$ python3 -q
>>> import numpy as np
>>> import numpy.linalg as la
>>> np.set_printoptions(precision=3, suppress=True, linewidth=200)
>>> M2 = np.array([[3, 0, 3, 0, 3, 1, 2, 0, 0, -2, -3, 1],
...     [-2, -1, 0, -3, 1, 1, 1, 3, 0, -2, 2, 3],
...     [-3, 0, 1, 0, -2, 3, 2, -1, 0, 0, 1, 3],
...     [-1, 2, -2, -2, -3, -1, -2, 1, -1, 3, 0, -1],
...     [1, 1, 3, -2, 3, 1, 2, -1, 0, 0, 3, 3],
...     [-2, -1, -2, -2, -1, -3, 3, -2, -1, -2, 0, 0],
...     [-3, 3, -3, -1, 3, -3, 0, 3, -3, 2, -2, 2],
...     [0, -2, 0, 1, 3, 3, 3, 1, 0, -3, 0, 2],
...     [3, 1, 1, -2, -1, 3, 3, 3, 1, 0, 0, -3],
...     [3, -1, -1, 3, -1, 2, -1, -2, 0, 3, -1, -3],
...     [2, -1, 0, -3, 0, 1, -2, 3, -2, -3, 3, -2],
...     [0, -2, -1, -3, -2, 1, -3, 2, 0, 0, 0, -3]])
>>> m1 = np.triu(M2, 1)
>>> print(m1)
[[ 0  0  3  0  3  1  2  0  0 -2 -3  1]
 [ 0  0  0 -3  1  1  1  3  0 -2  2  3]
 [ 0  0  0  0 -2  3  2 -1  0  0  1  3]
 [ 0  0  0  0 -3 -1 -2  1 -1  3  0 -1]
 [ 0  0  0  0  0  1  2 -1  0  0  3  3]
 [ 0  0  0  0  0  0  3 -2 -1 -2  0  0]
 [ 0  0  0  0  0  0  0  3 -3  2 -2  2]
 [ 0  0  0  0  0  0  0  0  0 -3  0  2]
 [ 0  0  0  0  0  0  0  0  0  0  0 -3]
 [ 0  0  0  0  0  0  0  0  0  0 -1 -3]
 [ 0  0  0  0  0  0  0  0  0  0  0 -2]
 [ 0  0  0  0  0  0  0  0  0  0  0  0]]
>>> # rows and columns are dependent
>>> print(np.round(la.norm(m1, 2) / la.norm(m1), 3))
0.622
>>> print(la.matrix_rank(m1, rtol=0.1))
8
>>> print(np.argsort(-la.norm(m1, axis=0).round(6), kind="stable")[:3])
[11  9 10]
>>> K = np.loadtxt("x.csv", delimiter=",")
>>> print(K)
[[ 0. -1. -3. -1.  2.  0.  3. -1.  1.  1.]
 [ 1.  0. -1.  1. -1. -2.  3.  0.  1.  0.]
 [ 3.  1.  0.  0. -3.  2. -2.  0. -2.  0.]
 [ 1. -1.  0.  0.  1. -3.  0.  1. -2.  0.]
 [-2.  1.  3. -1.  0. -2.  1. -3. -1.  3.]
 [ 0.  2. -2.  3.  2.  0. -3.  2. -1.  0.]
 [-3. -3.  2.  0. -1.  3.  0. -1. -1.  0.]
 [ 1.  0.  0. -1.  3. -2.  1.  0. -1. -2.]
 [-1. -1.  2.  2.  1.  1.  1.  1.  0.  2.]
 [-1.  0.  0.  0. -3.  0.  0.  2. -2.  0.]]
>>> x0 = np.array([0, 2, 2, 0, 1, 2, 0, 1, 2, 2])
>>> y = K @ x0
>>> print(y)
[ -3.  -5.  -1. -10.   5.   2.   0.  -7.  10.  -5.]
>>> print(np.round(la.solve(K, K[:, 4]), 3) + 0)
[0. 0. 0. 0. 1. 0. 0. 0. 0. 0.]
>>> f = np.array([7, 2])
>>> print(np.convolve(m1[6], f))
[  0   0   0   0   0   0   0  21 -15   8 -10  10   4]
>>> U, sigma, Vh = la.svd(K, full_matrices=False)
>>> print(np.round(U.T @ U, 3) + 0)
[[1. 0. 0. 0. 0. 0. 0. 0. 0. 0.]
 [0. 1. 0. 0. 0. 0. 0. 0. 0. 0.]
 [0. 0. 1. 0. 0. 0. 0. 0. 0. 0.]
 [0. 0. 0. 1. 0. 0. 0. 0. 0. 0.]
 [0. 0. 0. 0. 1. 0. 0. 0. 0. 0.]
 [0. 0. 0. 0. 0. 1. 0. 0. 0. 0.]
 [0. 0. 0. 0. 0. 0. 1. 0. 0. 0.]
 [0. 0. 0. 0. 0. 0. 0. 1. 0. 0.]
 [0. 0. 0. 0. 0. 0. 0. 0. 1. 0.]
 [0. 0. 0. 0. 0. 0. 0. 0. 0. 1.]]
>>> print(np.round(Vh @ Vh.T, 3) + 0)
[[1. 0. 0. 0. 0. 0. 0. 0. 0. 0.]
 [0. 1. 0. 0. 0. 0. 0. 0. 0. 0.]
 [0. 0. 1. 0. 0. 0. 0. 0. 0. 0.]
 [0. 0. 0. 1. 0. 0. 0. 0. 0. 0.]
 [0. 0. 0. 0. 1. 0. 0. 0. 0. 0.]
 [0. 0. 0. 0. 0. 1. 0. 0. 0. 0.]
 [0. 0. 0. 0. 0. 0. 1. 0. 0. 0.]
 [0. 0. 0. 0. 0. 0. 0. 1. 0. 0.]
 [0. 0. 0. 0. 0. 0. 0. 0. 1. 0.]
 [0. 0. 0. 0. 0. 0. 0. 0. 0. 1.]]
>>> print(U.shape, sigma.shape, Vh.shape)
(10, 10) (10,) (10, 10)
>>> print(sigma)
[8.143 8.143 5.696 5.696 4.391 4.391 2.939 2.939 1.527 1.527]
>>> print((sigma > 1e-8).sum())
10
>>> print(np.allclose(U * sigma @ Vh, K))
True
>>> E = np.load("arr.npy")
>>> print(E)
[[ 0.719 -0.04   0.73  -0.32   0.358  0.722 -0.033  0.698 -0.36   0.022 -0.021 -0.699]
 [ 1.974  0.015  1.925 -0.966  1.     1.917  0.001  1.959 -0.936 -0.003  0.036 -1.951]
 [ 1.141 -0.017  1.136 -0.574  0.568  1.154  0.     1.13  -0.563 -0.047  0.005 -1.111]
 [ 1.224 -0.019  1.209 -0.591  0.595  1.19   0.04   1.219 -0.617  0.03  -0.028 -1.204]
 [ 0.468  0.003  0.451 -0.265  0.198  0.458 -0.01   0.476 -0.251 -0.008 -0.013 -0.517]
 [ 0.074  0.035  0.027 -0.035  0.001  0.061 -0.025  0.034 -0.048  0.035  0.005 -0.034]
 [-0.121  0.002 -0.188  0.078 -0.041 -0.133 -0.007 -0.177  0.083 -0.021  0.028  0.127]
 [-0.093 -0.031 -0.1    0.093 -0.091 -0.12  -0.012 -0.105  0.069  0.034  0.039  0.113]
 [-1.551  0.004 -1.495  0.782 -0.748 -1.562 -0.022 -1.524  0.769 -0.003  0.026  1.557]
 [ 4.895 -0.016  4.933 -2.432  2.426  4.877  0.004  4.876 -2.471 -0.01   0.027 -4.933]
 [-0.92  -0.001 -0.906  0.452 -0.434 -0.902  0.003 -0.929  0.434 -0.045  0.02   0.872]
 [ 1.967  0.012  2.02  -1.023  1.04   2.     0.011  1.977 -1.026  0.045 -0.029 -2.008]
 [-1.966 -0.021 -1.935  0.982 -0.987 -1.985 -0.007 -1.925  0.986  0.044 -0.006  1.971]
 [ 3.409  0.017  3.462 -1.707  1.75   3.427  0.03   3.442 -1.722 -0.003  0.009 -3.472]
 [-1.423  0.03  -1.43   0.684 -0.712 -1.439  0.021 -1.387  0.676 -0.003 -0.013  1.405]
 [ 1.253  0.     1.262 -0.625  0.628  1.237  0.022  1.259 -0.64   0.025  0.007 -1.289]
 [ 0.004 -0.002 -0.038  0.019 -0.03  -0.018  0.03  -0.028  0.003  0.012 -0.03   0.021]
 [-0.062  0.032 -0.059  0.033 -0.068 -0.052  0.008 -0.025  0.013 -0.051 -0.018  0.041]
 [ 1.681 -0.011  1.7   -0.84   0.816  1.696 -0.004  1.663 -0.841 -0.014 -0.007 -1.732]
 [-2.928 -0.029 -2.908  1.485 -1.437 -2.895  0.039 -2.899  1.435 -0.026  0.035  2.922]
 [ 1.224 -0.036  1.217 -0.598  0.586  1.182 -0.009  1.212 -0.608  0.004  0.001 -1.201]
 [-0.45  -0.009 -0.449  0.249 -0.196 -0.415  0.008 -0.445  0.235  0.005  0.038  0.44 ]
 [-0.724 -0.044 -0.723  0.325 -0.354 -0.675 -0.002 -0.672  0.348 -0.006 -0.009  0.659]]
>>> M2 = np.c_[E[:, :10] @ np.array([[-1, 1, 2, -3, -1, -2, -3, -2, 3, 3],
...     [0, -1, -3, 1, -1, 3, -3, 0, -2, -2],
...     [3, 0, -1, -1, 2, 0, 1, -3, 2, -1],
...     [0, 1, 0, -2, -2, -3, -1, 0, -3, -2],
...     [3, -3, -3, 3, 3, 1, 3, -3, -2, -1],
...     [-3, 0, 1, 2, 0, 2, 2, 2, -1, 0],
...     [-2, 1, 2, 1, 1, -3, 1, 0, -2, 3],
...     [-3, -2, 2, -2, -3, 2, 1, 1, -3, 1],
...     [0, -2, 2, 3, 1, 2, -2, 0, 2, 3],
...     [3, -2, 0, 2, -3, 2, -3, -3, -1, -1]]), np.array([2, 1, 1, 0, 2, 1, 1, 2, 2, 1, 1, 0, 1, 0, 1, 2, 2, 1, 2, 2, 1, 0, 2])]
>>> print(M2)
[[ -1.583  -1.388   1.086  -2.234  -0.058   2.023   2.85   -2.626   0.449   1.286   2.   ]
 [ -4.838  -4.046   2.943  -5.797  -0.01    5.866   7.599  -6.921   0.975   4.056   1.   ]
 [ -3.022  -2.16    1.781  -3.459   0.188   3.305   4.747  -3.815   0.692   2.389   1.   ]
 [ -3.029  -2.357   1.985  -3.742  -0.144   3.387   4.753  -4.351   0.52    2.546   0.   ]
 [ -1.327  -0.838   0.77   -1.543  -0.11    1.446   1.805  -1.467   0.339   0.98    2.   ]
 [ -0.12   -0.066  -0.004  -0.186  -0.262   0.302  -0.14   -0.181   0.065  -0.026   1.   ]
 [  0.315   0.301  -0.272   0.562   0.134  -0.502  -0.585   0.549  -0.03   -0.222   1.   ]
 [  0.321   0.296   0.064   0.122  -0.265  -0.485  -0.691   0.312   0.049  -0.18    2.   ]
 [  4.115   2.965  -2.491   4.547   0.077  -4.554  -6.079   5.192  -0.782  -3.262   2.   ]
 [-12.115  -9.585   7.322 -14.919   0.064  14.416  19.612 -17.207   2.582   9.707   1.   ]
 [  2.252   1.918  -1.515   2.728   0.262  -2.846  -3.36    3.262  -0.462  -1.895   1.   ]
 [ -4.605  -4.169   2.682  -5.674   0.146   6.17    8.131  -7.272   0.856   3.75    0.   ]
 [  5.076   3.781  -2.85    5.806  -0.186  -5.803  -7.923   6.671  -0.996  -3.93    1.   ]
 [ -8.449  -6.969   4.982 -10.18    0.153  10.302  13.92  -12.149   1.484   6.764   0.   ]
 [  3.424   2.816  -2.189   4.164  -0.104  -4.197  -5.658   5.016  -0.904  -2.848   1.   ]
 [ -3.04   -2.522   1.879  -3.779  -0.065   3.693   4.972  -4.518   0.539   2.499   2.   ]
 [ -0.094   0.171   0.134  -0.021  -0.125  -0.253  -0.229   0.096  -0.021   0.105   2.   ]
 [ -0.257   0.277  -0.017  -0.102  -0.109  -0.201  -0.2     0.529  -0.143  -0.1     1.   ]
 [ -4.244  -3.216   2.579  -5.115   0.066   4.961   6.753  -5.813   1.008   3.371   2.   ]
 [  7.119   5.916  -4.295   8.682   0.109  -9.01  -11.275  10.28   -1.713  -5.802   2.   ]
 [ -2.967  -2.321   1.953  -3.856  -0.065   3.431   4.78   -4.293   0.78    2.494   1.   ]
 [  1.094   0.814  -0.655   1.487   0.038  -1.334  -1.661   1.545  -0.386  -0.906   0.   ]
 [  1.52    1.365  -0.858   2.163  -0.01   -2.017  -2.508   2.675  -0.4    -1.285   2.   ]]
>>> print(np.round(la.lstsq(E, M2[:, 0])[0], 3) + 0)
[-1.  0.  3.  0.  3. -3. -2. -3.  0.  3.  0.  0.]
>>> J = np.array([[-3, -3, -2, -2, -3, 1, -1],
...     [-3, -3, -3, -2, -2, -3, 1],
...     [-2, -3, -3, -3, -2, -2, -3],
...     [-2, -2, -3, -3, -3, -2, -2],
...     [-3, -2, -2, -3, -3, -3, -2],
...     [1, -3, -2, -2, -3, -3, -3],
...     [-1, 1, -3, -2, -2, -3, -3]])
>>> rng = np.random.default_rng(54)
>>> labels = rng.permutation(7)
>>> print(labels)
[4 2 0 3 1 6 5]
>>> M2 = J[labels][:, labels]
>>> print(np.trace(M2))
-21
>>> print(M2)
[[-3 -2 -3 -3 -2 -2 -3]
 [-2 -3 -2 -3 -3 -3 -2]
 [-3 -2 -3 -2 -3 -1  1]
 [-3 -3 -2 -3 -2 -2 -2]
 [-2 -3 -3 -2 -3  1 -3]
 [-2 -3 -1 -2  1 -3 -3]
 [-3 -2  1 -2 -3 -3 -3]]
>>> print(round(float(la.det(M2)), 3), round(la.det(J[labels]), 3))
-780.0 -780.0
>>> print(np.trace(M2))
-21
>>> print(np.sort(np.abs(la.eigvals(M2))))
[ 0.44   1.381  1.425  3.125  3.556  5.131 15.816]
>>> print((M2 + M2.T) / 2)
[[-3. -2. -3. -3. -2. -2. -3.]
 [-2. -3. -2. -3. -3. -3. -2.]
 [-3. -2. -3. -2. -3. -1.  1.]
 [-3. -3. -2. -3. -2. -2. -2.]
 [-2. -3. -3. -2. -3.  1. -3.]
 [-2. -3. -1. -2.  1. -3. -3.]
 [-3. -2.  1. -2. -3. -3. -3.]]
>>> print(np.round(la.det(M2), 3))
-780.0
>>> print(M2 @ M2)
[[48 45 33 44 40 34 37]
 [45 48 34 44 37 33 40]
 [33 34 37 33 30 16 23]
 [44 44 33 43 37 33 37]
 [40 37 30 37 45 23 28]
 [34 33 16 33 23 37 30]
 [37 40 23 37 28 30 45]]
>>> assert M2 == M2.T
Traceback (most recent call last):
  File "<python-input-43>", line 1, in <module>
    assert M2 == M2.T
           ^^^^^^^^^^
ValueError: The truth value of an array with more than one element is ambiguous. Use a.any() or a.all()
>>> print(round(float(np.abs(la.eigvals(M2)).max()), 3))
15.816
>>> print(np.allclose(M2, M2.T))
True
